$ python -q
>>> import numpy as np
>>> from numpy import linalg as LA
>>> np.set_printoptions(precision=2, suppress=True, linewidth=160)
>>> W2 = np.array([[1, 2, 1, 0]])
>>> rng = np.random.default_rng(7565)
>>> F = rng.normal(size=(20, 1)) @ W2 + np.array([3, 2, -1, 1])
>>> F.round(2) + 0
array([[ 2.14,  0.28, -1.86,  1.  ],
       [ 2.57,  1.14, -1.43,  1.  ],
       [ 2.92,  1.85, -1.08,  1.  ],
       [ 3.03,  2.07, -0.97,  1.  ],
       [ 2.64,  1.28, -1.36,  1.  ],
       [ 1.13, -1.74, -2.87,  1.  ],
       [ 4.42,  4.83,  0.42,  1.  ],
       [ 2.12,  0.23, -1.88,  1.  ],
       [ 2.15,  0.3 , -1.85,  1.  ],
       [ 1.64, -0.71, -2.36,  1.  ],
       [ 2.78,  1.56, -1.22,  1.  ],
       [ 3.13,  2.26, -0.87,  1.  ],
       [ 4.5 ,  5.01,  0.5 ,  1.  ],
       [ 5.63,  7.26,  1.63,  1.  ],
       [ 4.56,  5.12,  0.56,  1.  ],
       [ 4.  ,  4.  ,  0.  ,  1.  ],
       [ 3.04,  2.08, -0.96,  1.  ],
       [ 3.27,  2.54, -0.73,  1.  ],
       [ 2.06,  0.12, -1.94,  1.  ],
       [ 3.05,  2.1 , -0.95,  1.  ]])
>>> LA.norm(F, axis=1).argmax()
np.int64(13)
>>> round(float(F[15] @ F[18]), 2)
9.69
>>> np.round(LA.norm(F, "nuc"), 2)
np.float64(27.75)
>>> data = np.loadtxt("block3.csv", delimiter=",")
>>> data
array([[2., 0., 1., 0., 0.],
       [0., 3., 0., 4., 0.],
       [3., 0., 0., 0., 0.],
       [0., 1., 0., 3., 0.],
       [0., 0., 0., 0., 1.]])
>>> q, vecs = LA.qr(data[:, :1])[0], LA.qr(data[:, 1:])[0]
>>> sig = LA.svd(q.T @ vecs, compute_uv=False)
>>> np.degrees(np.arccos(sig.clip(0, 1)))
array([56.31])
>>> (sig > 0.9).sum()
np.int64(0)
>>> Y = data[0, 0] * data[1:] - np.outer(data[1:, 0], data[0])
>>> Y
array([[ 0.,  6.,  0.,  8.,  0.],
       [ 0.,  0., -3.,  0.,  0.],
       [ 0.,  2.,  0.,  6.,  0.],
       [ 0.,  0.,  0.,  0.,  2.]])
>>> np.flatnonzero(~Y.round(6).any(axis=1))
array([], dtype=int64)
>>> LA.matrix_rank(Y), LA.matrix_rank(data)
(np.int64(4), np.int64(5))
>>> data[:, 0] / data[0, 0]
array([1. , 0. , 1.5, 0. , 0. ])
>>> lab = rng.permutation(5)
>>> lab
array([4, 2, 0, 3, 1])
>>> Y = data[lab][:, lab]
>>> np.trace(Y)
np.float64(9.0)
>>> np.allclose(Y, data)
False
>>> J = np.array([[5, 5, 5, 5, 5],
...     [5, 10, 10, 10, 10],
...     [5, 10, 15, 15, 15],
...     [5, 10, 15, 20, 20],
...     [5, 10, 15, 20, 25]])
>>> ev, vecs = LA.eigh(J)
>>> LA.svd(J, compute_uv=False)
array([61.72,  7.24,  2.91,  1.77,  1.36])
>>> np.round(vecs.T @ vecs, 2) + 0
array([[1., 0., 0., 0., 0.],
       [0., 1., 0., 0., 0.],
       [0., 0., 1., 0., 0.],
       [0., 0., 0., 1., 0.],
       [0., 0., 0., 0., 1.]])
>>> np.abs(vecs[:, -1]).round(6).argmax()
np.int64(4)
>>> ev
array([ 1.36,  1.77,  2.91,  7.24, 61.72])
>>> LA.eigvalsh(J + 4 * np.eye(5))
array([ 5.36,  5.77,  6.91, 11.24, 65.72])
>>> vecs @ np.diag(ev) @ vecs.T
array([[ 5.,  5.,  5.,  5.,  5.],
       [ 5., 10., 10., 10., 10.],
       [ 5., 10., 15., 15., 15.],
       [ 5., 10., 15., 20., 20.],
       [ 5., 10., 15., 20., 25.]])
>>> W0 = np.loadtxt("w.csv", delimiter=",")
>>> W0
array([[ 1.,  1.,  3., -1.,  0.,  1., -3., -3.,  3.],
       [ 3.,  0., -2., -1.,  0.,  1.,  2.,  1.,  3.],
       [ 3., -1.,  3.,  2.,  2.,  1., -3., -1., -2.],
       [-3.,  3.,  0.,  0.,  3.,  0.,  1., -2., -1.],
       [ 3., -1.,  3.,  2.,  2.,  1., -3., -1., -2.],
       [-3., -3.,  1.,  3.,  1.,  1.,  2., -2.,  3.],
       [-2.,  2.,  3.,  2.,  2.,  0.,  2.,  0.,  0.],
       [ 3.,  1.,  3.,  0.,  2.,  0.,  2.,  2.,  2.],
       [ 2.,  3.,  2., -2.,  3.,  1., -3.,  1., -2.],
       [-3., -2.,  3., -1.,  0., -2.,  0., -3.,  1.],
       [-2., -1., -2.,  3.,  3., -2.,  2.,  0., -2.]])
>>> x = np.array([5, -5, 8, 6, -8, -1, 3, 1, 1])
>>> y = W0 @ x
>>> LA.solve(W0.T @ W0, W0.T @ y)
array([ 5., -5.,  8.,  6., -8., -1.,  3.,  1.,  1.])
>>> y = y + 0.1 * rng.normal(size=11)
>>> y
array([  8.01,   1.92,  27.1 , -54.04,  26.85,  24.02,   6.  ,  28.13, -36.06,  13.01, -21.09])
>>> beta, *_ = LA.lstsq(W0, y)
>>> beta.round()
array([ 5., -5.,  8.,  6., -8., -1.,  3.,  1.,  1.])
>>> [round(float(LA.norm(LA.solve(W0.T @ W0 + lam * np.eye(9), W0.T @ y))), 2) for lam in (0, 1, 10, 100)]
[15.06, 14.1, 10.56, 4.03]
>>> np.round(W0.T @ (y - W0 @ beta), 2) + 0
array([0., 0., 0., 0., 0., 0., 0., 0., 0.])
>>> np.round(LA.norm(y - W0 @ beta), 2)
np.float64(0.21)
>>> hat = W0 @ LA.solve(W0.T @ W0, W0.T)
>>> np.allclose(hat @ hat, hat)
True
>>> np.round(hat @ W0[:, 3], 2) + 0
array([-1., -1.,  2.,  0.,  2.,  3.,  2.,  0., -2., -1.,  3.])
>>> np.trace(hat)
np.float64(9.0)
>>> LA.matrix_rank(np.eye(11) - hat)
np.int64(2)
>>> x = np.array([-2, -2, 1, -3, -3, -2, 3, -3, -2])
>>> (W0 @ x).argmax()
np.int64(9)
>>> W0 @ x
array([ -6., -10., -17.,   2., -17.,   5.,  -3., -15., -21.,  27.,   0.])
>>> W0 @ np.ones(9)
array([ 2.,  7.,  4.,  1.,  4.,  3.,  9., 15.,  5., -7., -1.])
>>> LA.norm(W0 @ x) <= LA.norm(W0, 2) * LA.norm(x) + 1e-9
np.True_
>>> (W0 * x).sum(axis=1)
array([ -6., -10., -17.,   2., -17.,   5.,  -3., -15., -21.,  27.,   0.])
>>> x = np.array([2, 1, 2, -1, -1, 2, 2, -2, -1])
>>> y = W0 @ x
>>> beta, lr = np.zeros(9), 1 / LA.norm(W0, 2) ** 2
>>> for i in range(300):
...     beta -= lr * W0.T @ (W0 @ beta - y)
...     if i % 50 == 0: print(i, round(LA.norm(W0 @ beta - y), 2))
... 
0 8.85
50 2.84
100 1.59
150 0.9
200 0.51
250 0.29
>>> beta
array([ 1.97,  1.02,  1.98, -0.96, -0.98,  1.94,  1.93, -1.94, -0.94])
>>> np.round(LA.cond(W0), 2)
np.float64(9.43)
>>> Y = np.c_[W0[:, :2] @ np.array([[-2, 0], [-1, -2]]), np.array([3, -2, 4, -4, -2, -3, -5, 5, 5, 4, -3])]
>>> Y
array([[-3., -2.,  3.],
       [-6.,  0., -2.],
       [-5.,  2.,  4.],
       [ 3., -6., -4.],
       [-5.,  2., -2.],
       [ 9.,  6., -3.],
       [ 2., -4., -5.],
       [-7., -2.,  5.],
       [-7., -6.,  5.],
       [ 8.,  4.,  4.],
       [ 5.,  2., -3.]])
>>> np.round(LA.norm(Y - W0 @ LA.lstsq(W0, Y)[0], axis=0), 2) + 0
array([0.  , 0.  , 5.08])
>>> np.round(LA.lstsq(W0, Y[:, 0])[0], 2) + 0
array([-2., -1.,  0.,  0.,  0.,  0.,  0.,  0.,  0.])
>>> LA.matrix_rank(np.c_[W0, Y])
np.int64(10)
>>> feats = np.loadtxt("arr.csv", delimiter=",")
>>> feats
array([[0.33, 0.  , 0.33, 0.  , 0.  , 0.  , 0.  , 0.  , 0.  , 0.  , 0.  , 0.33],
       [0.  , 1.  , 0.  , 0.  , 0.  , 0.  , 0.  , 0.  , 0.  , 0.  , 0.  , 0.  ],
       [0.  , 0.17, 0.33, 0.  , 0.  , 0.  , 0.17, 0.17, 0.  , 0.  , 0.  , 0.17],
       [0.  , 0.  , 0.  , 0.4 , 0.  , 0.  , 0.2 , 0.2 , 0.2 , 0.  , 0.  , 0.  ],
       [0.  , 0.  , 0.17, 0.  , 0.33, 0.  , 0.  , 0.17, 0.17, 0.17, 0.  , 0.  ],
       [0.  , 0.  , 0.33, 0.  , 0.  , 0.33, 0.  , 0.  , 0.  , 0.33, 0.  , 0.  ],
       [0.  , 0.  , 0.  , 0.  , 0.  , 0.  , 0.33, 0.  , 0.  , 0.33, 0.33, 0.  ],
       [0.17, 0.17, 0.  , 0.  , 0.  , 0.17, 0.  , 0.17, 0.17, 0.17, 0.  , 0.  ],
       [0.  , 0.17, 0.  , 0.17, 0.17, 0.  , 0.  , 0.  , 0.33, 0.17, 0.  , 0.  ],
       [0.2 , 0.  , 0.2 , 0.2 , 0.  , 0.2 , 0.  , 0.  , 0.  , 0.2 , 0.  , 0.  ],
       [0.  , 0.  , 0.  , 0.  , 0.14, 0.14, 0.14, 0.14, 0.14, 0.  , 0.29, 0.  ],
       [0.  , 0.  , 0.33, 0.  , 0.  , 0.  , 0.33, 0.  , 0.  , 0.  , 0.  , 0.33]])
>>> Y = LA.inv(feats)
>>> np.round(LA.det(feats) * Y, 2) + 0
array([[0., 0., 0., 0., 0., 0., 0., 0., 0., 0., 0., 0.],
       [0., 0., 0., 0., 0., 0., 0., 0., 0., 0., 0., 0.],
       [0., 0., 0., 0., 0., 0., 0., 0., 0., 0., 0., 0.],
       [0., 0., 0., 0., 0., 0., 0., 0., 0., 0., 0., 0.],
       [0., 0., 0., 0., 0., 0., 0., 0., 0., 0., 0., 0.],
       [0., 0., 0., 0., 0., 0., 0., 0., 0., 0., 0., 0.],
       [0., 0., 0., 0., 0., 0., 0., 0., 0., 0., 0., 0.],
       [0., 0., 0., 0., 0., 0., 0., 0., 0., 0., 0., 0.],
       [0., 0., 0., 0., 0., 0., 0., 0., 0., 0., 0., 0.],
       [0., 0., 0., 0., 0., 0., 0., 0., 0., 0., 0., 0.],
       [0., 0., 0., 0., 0., 0., 0., 0., 0., 0., 0., 0.],
       [0., 0., 0., 0., 0., 0., 0., 0., 0., 0., 0., 0.]])
>>> round(float(LA.det(feats) * LA.det(Y)), 2)
1.0
>>> A = np.array([[0.0, 1.5, 3.2, -0.1],
...     [-6.0, -0.4, 3.2, 0.3],
...     [-2.0, -1.3, -0.3, -0.6],
...     [2.0, 0.4, -0.1, 1.2],
...     [-8.0, 1.7, -0.4, 0.1],
...     [0.0, -0.3, 0.5, 0.4],
...     [-1.0, 0.8, -1.6, 0.1],
...     [-11.0, -1.9, -0.9, -1.2]])
>>> x = np.array([1, 1, 3, 2])
>>> y = A @ x
>>> try:
...     LA.solve(A, y)
... except LA.LinAlgError as e:
...     print("failed:", e)
... 
failed: Last 2 dimensions of the array must be square
>>> LA.lstsq(A, y)[0]
array([1., 1., 3., 2.])
>>> LA.solve(A.T @ A, A.T @ y)
array([1., 1., 3., 2.])
>>> y = y + 0.02 * rng.normal(size=8)
>>> y
array([ 10.89,   3.81,  -5.41,   4.48,  -7.3 ,   1.97,  -4.83, -17.99])
>>> beta, *_ = LA.lstsq(A, y)
>>> np.round(A.T @ (y - A @ beta), 2) + 0
array([0., 0., 0., 0.])
>>> [round(float(LA.norm(LA.solve(A.T @ A + lam * np.eye(4), A.T @ y))), 2) for lam in (0, 1, 10, 100)]
[3.87, 3.58, 2.67, 1.04]
>>> beta.round()
array([1., 1., 3., 2.])
>>> beta
array([1.  , 1.  , 3.  , 1.99])
